$ python -q
>>> import numpy as np
>>> from numpy import linalg as LA
>>> np.set_printoptions(suppress=True, linewidth=100)
>>> A = np.loadtxt("w.csv", delimiter=",")
>>> A
array([[1.  , 0.7 , 0.49],
       [0.7 , 1.  , 0.7 ],
       [0.49, 0.7 , 1.  ]])
>>> # symmetric, so the eigenvalues are real
>>> hat = np.triu(np.array([[3, 2, -1], [-3, 2, 0], [3, -2, 3]]), 1) + np.eye(3)
>>> out = hat @ A @ LA.inv(hat)
>>> print(LA.matrix_rank(out))
3
>>> np.round(hat @ A - A @ hat, 3)
array([[ 0.91, -0.7 ,  1.4 ],
       [ 0.  , -1.4 ,  0.7 ],
       [ 0.  , -0.98,  0.49]])
>>> ev, vecs = LA.eigh(A)
>>> print(np.abs(vecs[:, -1]).round(6).argmax())
1
>>> ev.sum(), np.trace(A)
(np.float64(3.0), np.float64(3.0))
>>> out = A / LA.norm(A, axis=1, keepdims=True)
>>> G = out @ out.T
>>> (np.abs(G) > 0.9).astype(int)
array([[1, 1, 0],
       [1, 1, 1],
       [0, 1, 1]])
>>> G[1].round(3)
array([0.942, 1.   , 0.942])
>>> np.round(LA.norm(out, axis=1), 3)
array([1., 1., 1.])
>>> print(np.argwhere(np.triu(np.abs(G) > 0.95, 1)))
[]
>>> out = np.array([[0, -1, -1], [-2, -1, -1]])
>>> W2 = np.kron(out, A)
>>> print(round(float(LA.norm(W2, 2)), 3), round(LA.norm(out, 2) * LA.norm(A, 2), 3))
5.918 5.918
>>> print(W2)
[[ 0.    0.    0.   -1.   -0.7  -0.49 -1.   -0.7  -0.49]
 [ 0.    0.    0.   -0.7  -1.   -0.7  -0.7  -1.   -0.7 ]
 [ 0.    0.    0.   -0.49 -0.7  -1.   -0.49 -0.7  -1.  ]
 [-2.   -1.4  -0.98 -1.   -0.7  -0.49 -1.   -0.7  -0.49]
 [-1.4  -2.   -1.4  -0.7  -1.   -0.7  -0.7  -1.   -0.7 ]
 [-0.98 -1.4  -2.   -0.49 -0.7  -1.   -0.49 -0.7  -1.  ]]
>>> m1 = np.load("arr.npy")
>>> m1
array([[ 1,  1,  1],
       [-3, -1,  0],
       [ 0, -2, -2],
       [10,  4,  1]])
>>> vec = np.array([-2, 1, 1])
>>> target = m1 @ vec
>>> np.round(LA.solve(m1.T @ m1, m1.T @ target), 3)
array([-2.,  1.,  1.])
>>> rng = np.random.default_rng(70541)
>>> target = target + 0.1 * rng.normal(size=4)
>>> target.round(3)
array([  0.101,   4.98 ,  -4.012, -15.153])
>>> c, *_ = LA.lstsq(m1, target)
>>> print(c.round(3))
[-1.934  0.736  1.27 ]
>>> round(float(LA.norm(target - m1 @ c)), 3)
0.094
>>> th = np.radians(180)
>>> Rm = np.eye(3)
>>> Rm[0, 0] = Rm[1, 1] = np.cos(th)
>>> Rm[0, 1], Rm[1, 0] = -np.sin(th), np.sin(th)
>>> Rm.round(3) + 0
array([[-1.,  0.,  0.],
       [ 0., -1.,  0.],
       [ 0.,  0.,  1.]])
>>> out = A @ Rm.T
>>> print(np.abs(out - A).max(axis=0))
[2. 2. 0.]
>>> K = np.load("block14.npy")
>>> print(K)
[[-3.  1.  0.  0.]
 [ 0. -3.  1.  0.]
 [ 0.  0. -3.  1.]
 [ 0.  0.  0. -3.]]
>>> # triangular: eigenvalues sit on the diagonal
>>> print(np.prod(np.diag(K)), round(float(LA.det(K)), 3))
81.0 81.0
>>> np.round(LA.matrix_power(K - np.diag(np.diag(K)), 4), 3)
array([[0., 0., 0., 0.],
       [0., 0., 0., 0.],
       [0., 0., 0., 0.],
       [0., 0., 0., 0.]])
>>> K @ K
array([[ 9., -6.,  1.,  0.],
       [ 0.,  9., -6.,  1.],
       [ 0.,  0.,  9., -6.],
       [ 0.,  0.,  0.,  9.]])
>>> LA.matrix_rank(K - K[0, 0] * np.eye(4))
np.int64(3)
>>> [int(LA.matrix_rank(LA.matrix_power(K, p))) for p in range(1, 5)]
[4, 4, 4, 4]
